In [1]: import numpy as np

In [2]: np.set_printoptions(suppress=True, linewidth=140)

In [3]: def tidy(a):
   ...:     return np.round(a, 1) + 0
   ...: 

In [4]: data = np.load("arr.npy")

In [5]: data
Out[5]: 
array([[ 5.3, -2. , -1. , -2. ],
       [ 3. , -4.7,  1. , -3. ],
       [ 3. ,  2. , -1.7,  5. ],
       [ 5. , -2. , -1. , -1.7]])

In [6]: proj = np.triu(np.array([[1, 3, -2, 1], [2, -1, -3, -1], [1, -3, 1, 2], [-1, -1, 0, 2]]), 1) + np.eye(4)

In [7]: B = proj @ data @ np.linalg.inv(proj)

In [8]: tidy(B)
Out[8]: 
array([[  13.3,  -62. , -155. ,  212. ],
       [ -11. ,   24.3,   58. ,  -97. ],
       [  13. ,  -41. , -100.7,  149. ],
       [   5. ,  -17. ,  -42. ,   60.3]])

In [9]: np.linalg.matrix_rank(B)
Out[9]: np.int64(4)

In [10]: tidy(np.trace(B)), tidy(np.trace(data))
Out[10]: (np.float64(-2.8), np.float64(-2.8))

In [11]: np.linalg.cond(data) > 100
Out[11]: np.True_

In [12]: np.argsort(-np.linalg.norm(data, axis=0).round(6), kind="stable")[:3]
Out[12]: array([0, 3, 1])

In [13]: [round(float(x), 1) for x in np.linalg.svd(data, compute_uv=False)[:3]]
Out[13]: [10.0, 6.9, 1.9]

In [14]: J = np.array([[-1.4, -0.3, 1.1, 2.6],
    ...:     [0.9, 0.6, -0.5, 1.7],
    ...:     [-0.4, -1.8, 1.4, 0.7],
    ...:     [-2.4, -2.4, 0.0, 1.8],
    ...:     [1.3, 0.3, 0.7, -0.2],
    ...:     [0.7, -1.2, -0.5, 1.1],
    ...:     [0.0, 0.5, -0.1, 1.1],
    ...:     [-1.2, -0.9, -1.3, -0.2]])

In [15]: J
Out[15]: 
array([[-1.4, -0.3,  1.1,  2.6],
       [ 0.9,  0.6, -0.5,  1.7],
       [-0.4, -1.8,  1.4,  0.7],
       [-2.4, -2.4,  0. ,  1.8],
       [ 1.3,  0.3,  0.7, -0.2],
       [ 0.7, -1.2, -0.5,  1.1],
       [ 0. ,  0.5, -0.1,  1.1],
       [-1.2, -0.9, -1.3, -0.2]])

In [16]: proj = J @ np.linalg.solve(J.T @ J, J.T)

In [17]: tidy(proj @ J[:, 3])
Out[17]: array([ 2.6,  1.7,  0.7,  1.8, -0.2,  1.1,  1.1, -0.2])

In [18]: np.trace(proj)
Out[18]: np.float64(4.0)

In [19]: tidy(np.linalg.eigvalsh(proj))
Out[19]: array([0., 0., 0., 0., 1., 1., 1., 1.])

In [20]: np.linalg.norm(J, axis=1).argmax()
Out[20]: np.int64(3)

In [21]: tidy(np.linalg.norm(J, 2))
Out[21]: np.float64(5.2)

In [22]: tidy(np.linalg.norm(J[0] - J[2]))
Out[22]: np.float64(2.6)

In [23]: tidy(np.linalg.norm(J, "nuc"))
Out[23]: np.float64(12.6)

In [24]: B = np.array([[3, 0], [3, 2], [-2, 3]])

In [25]: X = np.kron(np.eye(3, dtype=int), B)

In [26]: X
Out[26]: 
array([[ 3,  0,  0,  0,  0,  0],
       [ 3,  2,  0,  0,  0,  0],
       [-2,  3,  0,  0,  0,  0],
       [ 0,  0,  3,  0,  0,  0],
       [ 0,  0,  3,  2,  0,  0],
       [ 0,  0, -2,  3,  0,  0],
       [ 0,  0,  0,  0,  3,  0],
       [ 0,  0,  0,  0,  3,  2],
       [ 0,  0,  0,  0, -2,  3]])

In [27]: proj = X @ np.linalg.solve(X.T @ X, X.T)

In [28]: np.linalg.matrix_rank(np.eye(9) - proj)
Out[28]: np.int64(3)

In [29]: proj @ X[:, 3]
Out[29]: array([0., 0., 0., 0., 2., 3., 0., 0., 0.])

In [30]: np.trace(proj)
Out[30]: np.float64(6.0)

In [31]: rng = np.random.default_rng(444)

In [32]: labels = rng.permutation(6)

In [33]: B = X[:, labels] * rng.choice([-1, 1], 6)

In [34]: B
Out[34]: 
array([[ 0,  0,  0,  0, -3,  0],
       [ 0,  0,  0,  0, -3, -2],
       [ 0,  0,  0,  0,  2, -3],
       [ 0,  0,  0, -3,  0,  0],
       [ 0,  0,  2, -3,  0,  0],
       [ 0,  0,  3,  2,  0,  0],
       [ 3,  0,  0,  0,  0,  0],
       [ 3, -2,  0,  0,  0,  0],
       [-2, -3,  0,  0,  0,  0]])

In [35]: Uu, _, Vh = np.linalg.svd(X.T @ B)

In [36]: tidy(np.linalg.lstsq(X, B)[0])
Out[36]: 
array([[ 0.,  0.,  0.,  0., -1.,  0.],
       [ 0.,  0.,  0.,  0.,  0., -1.],
       [ 0.,  0.,  0., -1.,  0.,  0.],
       [ 0.,  0.,  1.,  0.,  0.,  0.],
       [ 1.,  0.,  0.,  0.,  0.,  0.],
       [ 0., -1.,  0.,  0.,  0.,  0.]])

In [37]: labels
Out[37]: array([4, 5, 3, 2, 0, 1])

In [38]: A = np.loadtxt("mat.csv", delimiter=",")

In [39]: A
Out[39]: 
array([[ 2.,  2.,  2., -3.,  2.,  8.],
       [-2.,  3., -3.,  3.,  3.,  4.],
       [-2.,  0., -2.,  0., -2.,  1.],
       [-3.,  0.,  1., -3.,  3.,  0.],
       [ 3., -3., -2.,  1.,  0.,  5.],
       [ 0.,  0.,  0.,  0.,  0., -1.]])

In [40]: q, evecs = np.linalg.qr(A[:, :1])[0], np.linalg.qr(A[:, 1:])[0]

In [41]: sigma = np.linalg.svd(q.T @ evecs, compute_uv=False)

In [42]: tidy(sigma)
Out[42]: array([1.])

In [43]: x0 = np.array([3, 2, 1, 2, 1, 1])

In [44]: target = A @ x0

In [45]: target
Out[45]: array([ 16.,  10.,  -9., -11.,   8.,  -1.])

In [46]: tidy(np.linalg.solve(A.T, A[5]))
Out[46]: array([0., 0., 0., 0., 0., 1.])

In [47]: tidy(np.linalg.solve(A, target + A[:, 4]))
Out[47]: array([3., 2., 1., 2., 2., 1.])

In [48]: tidy(np.linalg.solve(A, 2 * target))
Out[48]: array([6., 4., 2., 4., 2., 2.])

In [49]: mat = np.loadtxt("w.csv", delimiter=",")

In [50]: mat
Out[50]: 
array([[-0.8,  1.7,  7. , -0.1,  1.1,  5.9,  2.8,  2.9, -7.9, -1.6,  6.6, -1. , -5.3],
       [-1.8,  3.3,  0.3, -4.8,  2.2, -2.4,  0.3,  3.2, -7.4,  3.1,  0.3,  2.8,  6.6],
       [-2.2, -1.2,  2.9, -5.6, -1.3, -5.7, -3.3, -3.3, -4.3,  1.8, -3.1,  0.5,  0.8],
       [-0.8,  5.7,  1.7,  6.3, -2.9,  1.2,  2.7, -3.4, -5.3,  5.2, -2.3, -0.7,  0.8],
       [ 2.1, -0.9, -5.1, -0.9,  0.5,  3.8, -3.9, -2.4, -2. , -1.5, -3.1, -3.2, -1. ],
       [-6.9, -3. , -9.3, -0.3, -1.6, -0.2,  0.6,  2.5, -0.2,  3.4,  3.3,  5.5, -3.1],
       [ 6.4,  1. ,  0. , -3. ,  0.8,  2.9,  5. ,  2.1, -4.2,  3.8,  0.6,  1.2, -5.1],
       [-3.2, -3.3, -3.1,  2.1,  6.8, -2.1,  2.9, -3.4,  1.2, -0.3,  2.7,  2.1,  0.3],
       [-1.5,  4. , -0.7,  1.5, -2.3, -1. ,  2.8, -1.8,  3.1,  1.4,  4.7, -7.3,  0.3],
       [ 0.4, -3.8,  1.1,  2.6, -3.1, -7.6,  1.4,  0.9, -5.4,  0. , -0.2, -1.4,  2.2],
       [-2.7,  0.8,  1.5,  2.7, -0.3,  1.6,  9.3,  2.1, -1.1, -2.1, -6.6, -0.9, -0.2],
       [ 3.5,  3. , -5.7, -0.5,  0.6, -3.4, -1.8, -6.7, -0.5, -5.3, -1.5,  1.4, -0.9],
       [ 2.3, -2.6,  0.9, -1.2, -2.7, -1.3,  2.5, -6.5, -2.3, -0.3, -2.9,  2.1,  4.4]])

In [51]: tidy(np.linalg.norm(A[1] - A[0]))
Out[51]: np.float64(9.7)

In [52]: tidy(np.linalg.norm(A, "nuc"))
Out[52]: np.float64(31.4)

In [53]: tidy(np.linalg.norm(A[1], 1)), tidy(np.linalg.norm(A[1], np.inf))
Out[53]: (np.float64(18.0), np.float64(4.0))

In [54]: tidy(np.linalg.norm(A, 1)), tidy(np.linalg.norm(A, np.inf))
Out[54]: (np.float64(19.0), np.float64(19.0))
